% ipython --no-banner

In [1]: import numpy as np

In [2]: from numpy import linalg as LA

In [3]: np.set_printoptions(precision=1, suppress=True, linewidth=200)

In [4]: def tidy(a):
   ...:     return np.round(a, 1) + 0
   ...: 

In [5]: m1 = np.loadtxt("mat.csv", delimiter=",")

In [6]: m1
Out[6]: 
array([[0., 1.],
       [1., 0.]])

In [7]: Q, R = LA.qr(m1)

In [8]: abs(R[0, 0]), tidy(LA.norm(m1[:, 0]))
Out[8]: (np.float64(1.0), np.float64(1.0))

In [9]: np.abs(np.diag(R))
Out[9]: array([1., 1.])

In [10]: np.allclose(R.T @ R, m1.T @ m1)
Out[10]: True

In [11]: Q @ R
Out[11]: 
array([[0., 1.],
       [1., 0.]])

In [12]: w, evecs = LA.eig(m1)

In [13]: tidy(np.sort(LA.eigvals(LA.inv(m1))))
Out[13]: array([-1.,  1.])

In [14]: np.prod(w)
Out[14]: np.float64(-1.0)

In [15]: w
Out[15]: array([ 1., -1.])

In [16]: m1 @ evecs[:, 0] - w[0] * evecs[:, 0]
Out[16]: array([0., 0.])

In [17]: tidy(np.sort(LA.eigvals(m1.T)))
Out[17]: array([-1.,  1.])

In [18]: x0 = np.array([1, 3])

In [19]: tidy(LA.det(m1))
Out[19]: np.float64(-1.0)

In [20]: 2 - LA.matrix_rank(m1 - np.eye(2), tol=1e-8)
Out[20]: np.int64(1)

In [21]: tidy(np.sort(np.abs(np.degrees(np.angle(LA.eigvals(m1))))))
Out[21]: array([  0., 180.])

In [22]: tidy(LA.det(m1))
Out[22]: np.float64(-1.0)

In [23]: tidy(np.abs(LA.eigvals(m1)).max())
Out[23]: np.float64(1.0)

In [24]: tidy(np.sort(np.abs(LA.eigvals(m1))))
Out[24]: array([1., 1.])

In [25]: m1.inv()
---------------------------------------------------------------------------
AttributeError                            Traceback (most recent call last)
Cell In[25], line 1
----> 1 m1.inv()

AttributeError: 'numpy.ndarray' object has no attribute 'inv'

In [26]: tidy(LA.norm(m1, axis=0))
Out[26]: array([1., 1.])

In [27]: tidy(LA.pinv(m1))
Out[27]: 
array([[0., 1.],
       [1., 0.]])

In [28]: m1 @ m1.T
Out[28]: 
array([[1., 0.],
       [0., 1.]])

In [29]: arr = np.load("block4.npy")

In [30]: arr
Out[30]: 
array([[-0.1,  0.7, -2.1, -0.3],
       [-1. , -0.2,  2.9,  0.9],
       [-1.3, -0.4,  2.8,  1.1]])

In [31]: cov = arr.T @ arr

In [32]: tidy(np.diag(cov))
Out[32]: array([ 2.7,  0.7, 20.7,  2.1])

In [33]: np.allclose(cov, cov.T)
Out[33]: True

In [34]: tidy(cov)
Out[34]: 
array([[ 2.7,  0.6, -6.3, -2.3],
       [ 0.6,  0.7, -3.2, -0.8],
       [-6.3, -3.2, 20.7,  6.3],
       [-2.3, -0.8,  6.3,  2.1]])

In [35]: tidy(LA.svd(arr, compute_uv=False) ** 2)
Out[35]: array([25.1,  1. ,  0.1])

In [36]: LA.matrix_rank(cov)
Out[36]: np.int64(3)

In [37]: rng = np.random.default_rng(64)

In [38]: A2 = arr + rng.integers(-2, 3, (3, 1)) @ rng.integers(-2, 3, (1, 4))

In [39]: tidy(A2)
Out[39]: 
array([[-0.1,  0.7, -2.1, -0.3],
       [-1. , -2.2, -1.1, -3.1],
       [-1.3, -2.4, -1.2, -2.9]])

In [40]: tidy(LA.svd(A2 - arr, compute_uv=False))
Out[40]: array([8.5, 0. , 0. ])

In [41]: A2 - arr
Out[41]: 
array([[ 0.,  0.,  0.,  0.],
       [ 0., -2., -4., -4.],
       [ 0., -2., -4., -4.]])

In [42]: np.abs(A2 - arr).sum(axis=1)
Out[42]: array([ 0., 10., 10.])

In [43]: W = np.array([[-2, -2, 0, -2, -1],
    ...:     [-3, 0, -3, -3, -3],
    ...:     [-3, 1, 0, 1, -1],
    ...:     [3, 2, 2, 0, -2]])

In [44]: coef = np.array([4, -1, -2, -4, 5])

In [45]: act = np.maximum(arr @ W + coef, 0)

In [46]: (act > 0).astype(int)
Out[46]: 
array([[1, 0, 0, 0, 1],
       [1, 1, 1, 1, 1],
       [1, 1, 1, 1, 1]])

In [47]: cent = np.array([[-1, 2, 2], [-4, 5, -5], [2, -2, 5], [0, 3, 3], [-1, -4, 0]])

In [48]: tidy(act @ cent)
Out[48]: 
array([[-13.2,  -7.8,  15. ],
       [-24.5,  25.8, -20.8],
       [-28.8,  33.4, -12.8]])

In [49]: (act @ cent).round(6).argmax(axis=1)
Out[49]: array([2, 1, 1])

In [50]: K = np.load("m.npy")

In [51]: K
Out[51]: 
array([[1. , 0.5, 0.2],
       [0.5, 1. , 0.5],
       [0.2, 0.5, 1. ]])

In [52]: # symmetric, so the eigenvalues are real

In [53]: lab = rng.permutation(2)

In [54]: A2 = m1[:, lab] * rng.choice([-1, 1], 2)

In [55]: A2
Out[55]: 
array([[1., 0.],
       [0., 1.]])

In [56]: left, _, Vt = LA.svd(m1.T @ A2)

In [57]: left @ Vt
Out[57]: 
array([[0., 1.],
       [1., 0.]])

In [58]: tidy(LA.lstsq(m1, A2)[0])
Out[58]: 
array([[0., 1.],
       [1., 0.]])

In [59]: lab
Out[59]: array([1, 0])

In [60]: W = np.array([[1, 3, 2], [1, 3, 1], [0, 2, 3]])

In [61]: coef = np.array([-1, 0, -4])

In [62]: act = np.maximum(K @ W + coef, 0)

In [63]: tidy((act > 0).mean(axis=0))
Out[63]: array([0.7, 1. , 0. ])

In [64]: cent = np.array([[2, 1, -1], [2, 2, -1], [2, -2, -1]])

In [65]: W @ cent
Out[65]: 
array([[12,  3, -6],
       [10,  5, -5],
       [10, -2, -5]])

In [66]: (act @ cent).round(6).argmax(axis=1)
Out[66]: array([0, 0, 0])

In [67]: np.allclose(K @ K.T, K.T @ K)
Out[67]: True

In [68]: tidy(LA.matrix_power(K, 2))
Out[68]: 
array([[1.3, 1.1, 0.6],
       [1.1, 1.5, 1.1],
       [0.6, 1.1, 1.3]])

In [69]: tidy(K @ K)
Out[69]: 
array([[1.3, 1.1, 0.6],
       [1.1, 1.5, 1.1],
       [0.6, 1.1, 1.3]])

In [70]: x0 = np.ones(3)

In [71]: for _ in range(4):
    ...:     x0 = K @ x0
    ...:     x0 /= LA.norm(x0)
    ...:     print(round(x0 @ K @ x0, 1))
    ...: 
1.8
1.8
1.8
1.8

In [72]: tidy(LA.eigvalsh(K)[-1])
Out[72]: np.float64(1.8)

In [73]: tidy(x0)
Out[73]: array([0.5, 0.7, 0.5])

In [74]: def softmax(z):
    ...:     e = np.exp(z - z.max(axis=-1, keepdims=True))
    ...:     return e / e.sum(axis=-1, keepdims=True)
    ...: 

In [75]: softmax(K).sum(axis=1)
Out[75]: array([1., 1., 1.])

In [76]: S = K @ K.T / np.sqrt(3)

In [77]: tidy(softmax(S))
Out[77]: 
array([[0.4, 0.3, 0.3],
       [0.3, 0.4, 0.3],
       [0.3, 0.3, 0.4]])

In [78]: F = np.array([[0.0, 4.0, 3.0], [4.0, 15.0, 12.0], [3.0, 12.0, 8.0]])

In [79]: A2 = np.array([[-8, -7, 2], [-4, 9, -9]])

In [80]: cent = np.kron(A2, F)

In [81]: cent.shape
Out[81]: (6, 9)

In [82]: LA.matrix_rank(cent)
Out[82]: np.int64(6)

In [83]: w, evecs = LA.eig(F)

In [84]: tidy(np.prod(w))
Out[84]: np.float64(25.0)

In [85]: tidy(np.sort(LA.eigvals(LA.inv(F))))
Out[85]: array([-1., -1.,  0.])

In [86]: W = np.array([[-1, -3, 3], [-2, 0, 0]])

In [87]: coef = np.array([3, 0, 2])

In [88]: act = np.maximum(m1 @ W + coef, 0)

In [89]: act
Out[89]: 
array([[1., 0., 2.],
       [2., 0., 5.]])

In [90]: (act > 0).astype(int)
Out[90]: 
array([[1, 0, 1],
       [1, 0, 1]])

In [91]: (act > 0).mean(axis=0)
Out[91]: array([1., 0., 1.])

In [92]: cent = np.array([[1, 0, -2], [1, 4, -1], [0, 4, -2]])

In [93]: act @ cent
Out[93]: 
array([[  1.,   8.,  -6.],
       [  2.,  20., -14.]])

In [94]: A2 = act[0, 0] * act[1:] - np.outer(act[1:, 0], act[0])

In [95]: A2
Out[95]: array([[0., 0., 1.]])

In [96]: LA.matrix_rank(A2), LA.matrix_rank(act)
Out[96]: (np.int64(1), np.int64(2))

In [97]: act[:, 0] / act[0, 0]
Out[97]: array([1., 2.])

In [98]: tidy(LA.det(F))
Out[98]: np.float64(25.0)

In [99]: tidy(np.abs(LA.eigvals(F)).max())
Out[99]: np.float64(25.0)

In [100]: F @ F
Out[100]: 
array([[ 25.,  96.,  72.],
       [ 96., 385., 288.],
       [ 72., 288., 217.]])

In [101]: tidy(np.sort(np.abs(LA.eigvals(F))))
Out[101]: array([ 1.,  1., 25.])

In [102]: np.trace(F)
Out[102]: np.float64(23.0)

In [103]: np.allclose(F @ F.T, F.T @ F)
Out[103]: True

In [104]: J = np.load("a.npy")

In [105]: J
Out[105]: 
array([[ 2,  3,  4],
       [ 5,  6,  7],
       [ 8,  9, 10]])

In [106]: # rows and columns are dependent

In [107]: x0 = np.array([-2, -3, 0])

In [108]: J @ np.ones(3)
Out[108]: array([ 9., 18., 27.])

In [109]: J @ x0
Out[109]: array([-13, -28, -43])

In [110]: J @ (2 * x0)
Out[110]: array([-26, -56, -86])

In [111]: np.sign((J @ x0).round(6))
Out[111]: array([-1, -1, -1])

In [112]: J * x0
Out[112]: 
array([[ -4,  -9,   0],
       [-10, -18,   0],
       [-16, -27,   0]])

In [113]: LA.lstsq(J[:-1].T, J[-1])[2]
Out[113]: np.int32(2)

In [114]: np.unique(J.round(6), axis=0).shape
Out[114]: (3, 3)

In [115]: tidy(np.trace(LA.pinv(J) @ J))
Out[115]: np.float64(2.0)

In [116]: np.abs(np.diag(LA.qr(J)[1])) > 1e-9
Out[116]: array([ True,  True, False])

In [117]: W0 = np.loadtxt("data.csv", delimiter=",")

In [118]: W0
Out[118]: 
array([[  0.,   0.,   0.,   1.],
       [  1.,  21.,   2.,   2.],
       [  2.,   2., -20.,   0.],
       [  0.,   0.,   1., -19.]])

In [119]: assert W0 == W0.T
---------------------------------------------------------------------------
ValueError                                Traceback (most recent call last)
Cell In[119], line 1
----> 1 assert W0 == W0.T

ValueError: The truth value of an array with more than one element is ambiguous. Use a.any() or a.all()

In [120]: np.allclose(W0, W0.T)
Out[120]: False

In [121]: (W0 - W0.T) / 2
Out[121]: 
array([[ 0. , -0.5, -1. ,  0.5],
       [ 0.5,  0. ,  0. ,  1. ],
       [ 1. ,  0. ,  0. , -0.5],
       [-0.5, -1. ,  0.5,  0. ]])

In [122]: tidy(np.sort(np.abs(LA.eigvals(W0))))
Out[122]: array([ 0. , 19.2, 19.9, 21.1])

In [123]: (W0 + W0.T) / 2
Out[123]: 
array([[  0. ,   0.5,   1. ,   0.5],
       [  0.5,  21. ,   2. ,   1. ],
       [  1. ,   2. , -20. ,   0.5],
       [  0.5,   1. ,   0.5, -19. ]])

In [124]: r0, g = W0[1], W0[0]

In [125]: r0 @ r0
Out[125]: np.float64(450.0)

In [126]: r0 @ g
Out[126]: np.float64(2.0)

In [127]: pr = (r0 @ g) / (r0 @ r0) * r0

In [128]: np.outer(r0, g)
Out[128]: 
array([[ 0.,  0.,  0.,  1.],
       [ 0.,  0.,  0., 21.],
       [ 0.,  0.,  0.,  2.],
       [ 0.,  0.,  0.,  2.]])

In [129]: tidy(LA.norm(r0 + g) ** 2 + LA.norm(r0 - g) ** 2)
Out[129]: np.float64(902.0)

In [130]: tidy(pr)
Out[130]: array([0. , 0.1, 0. , 0. ])

In [131]: tidy(g - pr)
Out[131]: array([ 0. , -0.1,  0. ,  1. ])
